$ ipython --no-banner

In [1]: import numpy as np

In [2]: import numpy.linalg as la

In [3]: np.set_printoptions(precision=4, suppress=True, linewidth=100, sign=" ")

In [4]: def rd(a):
   ...:     return np.round(a, 4) + 0
   ...: 

In [5]: feats = np.array([[0.7, -0.4, 0.3, 0.9],
   ...:     [0.0, 0.6, -0.2, -1.7],
   ...:     [-1.8, -0.4, -0.3, 0.0],
   ...:     [1.4, -0.7, -0.1, -0.5],
   ...:     [0.4, -2.2, 0.9, -1.0],
   ...:     [0.3, 1.5, -0.1, 0.4],
   ...:     [0.2, -1.1, 0.2, -0.1],
   ...:     [-0.7, -0.2, -0.7, 0.3],
   ...:     [-0.5, -0.4, 0.9, -1.2],
   ...:     [-1.5, -0.5, -0.2, 1.5],
   ...:     [0.5, 0.6, -0.7, 1.6]])

In [6]: rng = np.random.default_rng(205)

In [7]: feats[:, 3] = 2 * feats[:, 0] + 0.05 * rng.normal(size=11)

In [8]: rd(feats)
Out[8]: 
array([[ 0.7   , -0.4   ,  0.3   ,  1.3824],
       [ 0.    ,  0.6   , -0.2   ,  0.0937],
       [-1.8   , -0.4   , -0.3   , -3.5057],
       [ 1.4   , -0.7   , -0.1   ,  2.8273],
       [ 0.4   , -2.2   ,  0.9   ,  0.8205],
       [ 0.3   ,  1.5   , -0.1   ,  0.597 ],
       [ 0.2   , -1.1   ,  0.2   ,  0.4319],
       [-0.7   , -0.2   , -0.7   , -1.345 ],
       [-0.5   , -0.4   ,  0.9   , -0.9945],
       [-1.5   , -0.5   , -0.2   , -2.925 ],
       [ 0.5   ,  0.6   , -0.7   ,  1.0159]])

In [9]: np.argsort(-la.norm(feats, axis=0).round(6), kind="stable")[:3]
Out[9]: array([ 3,  1,  0])

In [10]: la.cond(feats) > 100
Out[10]: np.True_

In [11]: U, sigma, vt = la.svd(feats)

In [12]: rd(sigma)
Out[12]: array([ 6.7176,  3.3625,  1.338 ,  0.0556])

In [13]: other = U[:, :3] @ np.diag(sigma[:3]) @ vt[:3]

In [14]: rd(la.norm(feats - other) / la.norm(feats))
Out[14]: np.float64(0.0073)

In [15]: rd(la.norm(feats - other, 2)), rd(sigma[3])
Out[15]: (np.float64(0.0556), np.float64(0.0556))

In [16]: C = feats[[2, 5]].astype(float)

In [17]: for _ in range(4):
    ...:     lab = la.norm(feats[:, None] - C, axis=-1).argmin(axis=1)
    ...:     C = np.array([feats[lab == j].mean(axis=0) for j in range(2)])
    ...: 

In [18]: lab
Out[18]: array([ 1,  1,  0,  1,  1,  1,  1,  0,  1,  0,  1])

In [19]: np.bincount(lab)
Out[19]: array([ 3,  8])

In [20]: rd(C)
Out[20]: 
array([[-1.3333, -0.3667, -0.4   , -2.5919],
       [ 0.375 , -0.2625,  0.15  ,  0.7718]])

In [21]: E = np.load("arr.npy")

In [22]: E
Out[22]: 
array([[-3,  4, -4],
       [ 4, -3,  4],
       [-4,  4, -3]])

In [23]: [round(float(la.det(E[:i, :i])), 2) + 0 for i in range(1, 4)]
Out[23]: [-3.0, -7.0, -11.0]

In [24]: U, sigma, vt = la.svd(E, full_matrices=False)

In [25]: rd(U.T @ U)
Out[25]: 
array([[ 1.,  0.,  0.],
       [ 0.,  1.,  0.],
       [ 0.,  0.,  1.]])

In [26]: np.abs(U[:, 0]).round(6).argmax()
Out[26]: np.int64(0)

In [27]: U.shape, sigma.shape, vt.shape
Out[27]: ((3, 3), (3,), (3, 3))

In [28]: rd(vt @ vt.T)
Out[28]: 
array([[ 1.,  0.,  0.],
       [ 0.,  1.,  0.],
       [ 0.,  0.,  1.]])

In [29]: F = np.load("case10.npy")

In [30]: F
Out[30]: 
array([[ 3.,  3., -2., -2.,  2.,  4.,  0.,  1.],
       [-3.,  0., -2.,  0.,  1.,  4.,  3.,  4.],
       [ 3.,  0.,  1.,  0.,  4.,  0.,  4.,  0.],
       [-1.,  0., -3.,  3.,  0.,  3.,  0.,  2.],
       [ 0.,  0.,  0.,  0.,  2.,  1.,  2.,  0.],
       [ 0.,  0.,  0.,  0.,  0.,  2.,  1.,  2.],
       [ 0.,  0.,  0.,  0.,  2.,  1.,  2.,  0.],
       [ 0.,  0.,  0.,  0.,  1.,  1.,  1.,  2.]])

In [31]: U, sigma, vt = la.svd(F)

In [32]: rd(sigma)
Out[32]: array([ 10.3237,   7.5739,   5.5514,   3.2365,   1.9419,   0.8162,   0.5716,   0.    ])

In [33]: other = U[:, :7] @ np.diag(sigma[:7]) @ vt[:7]

In [34]: rd(la.norm(F - other) / la.norm(F))
Out[34]: np.float64(0.0)

In [35]: rd(other)
Out[35]: 
array([[ 3.,  3., -2., -2.,  2.,  4.,  0.,  1.],
       [-3.,  0., -2.,  0.,  1.,  4.,  3.,  4.],
       [ 3.,  0.,  1.,  0.,  4.,  0.,  4.,  0.],
       [-1.,  0., -3.,  3.,  0.,  3.,  0.,  2.],
       [ 0.,  0.,  0.,  0.,  2.,  1.,  2.,  0.],
       [ 0.,  0.,  0.,  0.,  0.,  2.,  1.,  2.],
       [ 0.,  0.,  0.,  0.,  2.,  1.,  2.,  0.],
       [ 0.,  0.,  0.,  0.,  1.,  1.,  1.,  2.]])

In [36]: rd(la.norm(F - other, 2)), rd(sigma[7])
Out[36]: (np.float64(0.0), np.float64(0.0))

In [37]: la.matrix_rank(other)
Out[37]: np.int64(7)

In [38]: w1 = np.array([[3, 0, -2, -2],
    ...:     [-2, 1, 1, 2],
    ...:     [2, 2, 2, 0],
    ...:     [2, -3, 0, 2],
    ...:     [1, -2, -3, -3],
    ...:     [1, -2, 0, 0],
    ...:     [-3, -2, -1, -3],
    ...:     [2, -1, 1, -1]])

In [39]: beta = np.array([-2, 2, -5, 2])

In [40]: act = np.maximum(F @ w1 + beta, 0)

In [41]: act
Out[41]: 
array([[ 1.,  0.,  0.,  0.],
       [ 0.,  0.,  0.,  0.],
       [ 1.,  0.,  0.,  0.],
       [ 2.,  0.,  0.,  8.],
       [ 0.,  0.,  0.,  0.],
       [ 1.,  0.,  0.,  0.],
       [ 0.,  0.,  0.,  0.],
       [ 1.,  0.,  0.,  0.]])

In [42]: la.matrix_rank(act)
Out[42]: np.int64(2)

In [43]: (act > 0).mean(axis=0)
Out[43]: array([ 0.625,  0.   ,  0.   ,  0.125])

In [44]: C = np.array([[0, -1, 0], [-1, 2, 2], [1, 0, -2], [-1, 1, 2]])

In [45]: w1 @ C
Out[45]: 
array([[ 0, -5,  0],
       [-2,  6,  4],
       [ 0,  2,  0],
       [ 1, -6, -2],
       [ 2, -8, -4],
       [ 2, -5, -4],
       [ 4, -4, -8],
       [ 3, -5, -6]])

In [46]: np.unique(F.round(6), axis=0).shape
Out[46]: (7, 8)

In [47]: np.abs(np.diag(la.qr(F)[1])) > 1e-9
Out[47]: array([ True,  True,  True,  True,  True,  True,  True, False])

In [48]: m1 = np.loadtxt("a.csv", delimiter=",")

In [49]: m1
Out[49]: 
array([[ 36.,  18.],
       [  8.,   4.],
       [-24., -12.],
       [-28., -14.]])

In [50]: rank = la.matrix_rank(m1)

In [51]: rank
Out[51]: np.int64(1)

In [52]: ns = la.svd(m1)[2][rank:].T

In [53]: m1 @ ns
Out[53]: 
array([[ 0.],
       [ 0.],
       [ 0.],
       [ 0.]])

In [54]: ns[:, 0] / ns[np.abs(ns[:, 0]).round(6).argmax(), 0]
Out[54]: array([-0.5,  1. ])

In [55]: ns.shape
Out[55]: (2, 1)

In [56]: la.matrix_rank(m1.T @ m1), la.matrix_rank(m1 @ m1.T)
Out[56]: (np.int64(1), np.int64(1))

In [57]: [int(la.matrix_rank(m1[:i])) for i in range(1, len(m1) + 1)]
Out[57]: [1, 1, 1, 1]

In [58]: [int(la.matrix_rank(m1[:, :j + 1])) for j in range(2)]
Out[58]: [1, 1]

In [59]: [int(la.matrix_rank(np.delete(m1, i, axis=0))) for i in range(4)]
Out[59]: [1, 1, 1, 1]

In [60]: K = np.array([[0.4, -0.4, -0.1],
    ...:     [1.0, -0.7, 0.1],
    ...:     [-0.5, 0.4, -1.1],
    ...:     [0.1, 0.5, -1.6]])

In [61]: K[:, 2] *= 5

In [62]: K
Out[62]: 
array([[ 0.4, -0.4, -0.5],
       [ 1. , -0.7,  0.5],
       [-0.5,  0.4, -5.5],
       [ 0.1,  0.5, -8. ]])

In [63]: # column 2 is much longer than the rest

In [64]: x0 = np.array([-3, -1, -1])

In [65]: target = K @ x0

In [66]: rd(la.pinv(K) @ K)
Out[66]: 
array([[ 1.,  0.,  0.],
       [ 0.,  1.,  0.],
       [ 0.,  0.,  1.]])

In [67]: rd(target)
Out[67]: array([-0.3, -2.8,  6.6,  7.2])

In [68]: target = target + 0.1 * rng.normal(size=4)

In [69]: rd(target)
Out[69]: array([-0.2143, -2.9826,  6.8067,  7.1676])

In [70]: beta, *_ = la.lstsq(K, target)

In [71]: rd(K.T @ (target - K @ beta))
Out[71]: array([ 0.,  0.,  0.])

In [72]: rd(la.norm(target - K @ beta))
Out[72]: np.float64(0.0699)

In [73]: [round(float(la.norm(la.solve(K.T @ K + lam * np.eye(3), K.T @ target))), 2) for lam in (0, 1, 10, 100)]
Out[73]: [3.99, 1.68, 0.97, 0.5]

In [74]: rd(beta)
Out[74]: array([-3.5222, -1.562 , -1.0359])

In [75]: lab = rng.permutation(3)

In [76]: other = K[:, lab] * rng.choice([-1, 1], 3)

In [77]: other
Out[77]: 
array([[-0.4,  0.5,  0.4],
       [-0.7, -0.5,  1. ],
       [ 0.4,  5.5, -0.5],
       [ 0.5,  8. ,  0.1]])

In [78]: U, _, vt = la.svd(K.T @ other)

In [79]: lab
Out[79]: array([ 1,  2,  0])

In [80]: rd(U @ vt)
Out[80]: 
array([[ 0.,  0.,  1.],
       [ 1.,  0.,  0.],
       [ 0., -1.,  0.]])

In [81]: other = K / np.sqrt((K ** 2).mean(axis=1, keepdims=True))

In [82]: la.matrix_rank(K - K.mean(axis=1, keepdims=True))
Out[82]: np.int64(2)

In [83]: rd(K - K.mean(axis=1, keepdims=True))
Out[83]: 
array([[ 0.5667, -0.2333, -0.3333],
       [ 0.7333, -0.9667,  0.2333],
       [ 1.3667,  2.2667, -3.6333],
       [ 2.5667,  2.9667, -5.5333]])

In [84]: A = 0.5 ** np.abs(np.subtract.outer(np.arange(3), np.arange(3)))

In [85]: A
Out[85]: 
array([[ 1.  ,  0.5 ,  0.25],
       [ 0.5 ,  1.  ,  0.5 ],
       [ 0.25,  0.5 ,  1.  ]])

In [86]: # symmetric, so the eigenvalues are real

In [87]: x0 = np.ones(3)

In [88]: for _ in range(7):
    ...:     x0 = A @ x0
    ...:     x0 /= la.norm(x0)
    ...:     print(round(x0 @ A @ x0, 4))
    ...: 
1.8426
1.843
1.8431
1.8431
1.8431
1.8431
1.8431

In [89]: rd(x0)
Out[89]: array([ 0.5418,  0.6426,  0.5418])

In [90]: rd(la.eigvalsh(A)[-1])
Out[90]: np.float64(1.8431)
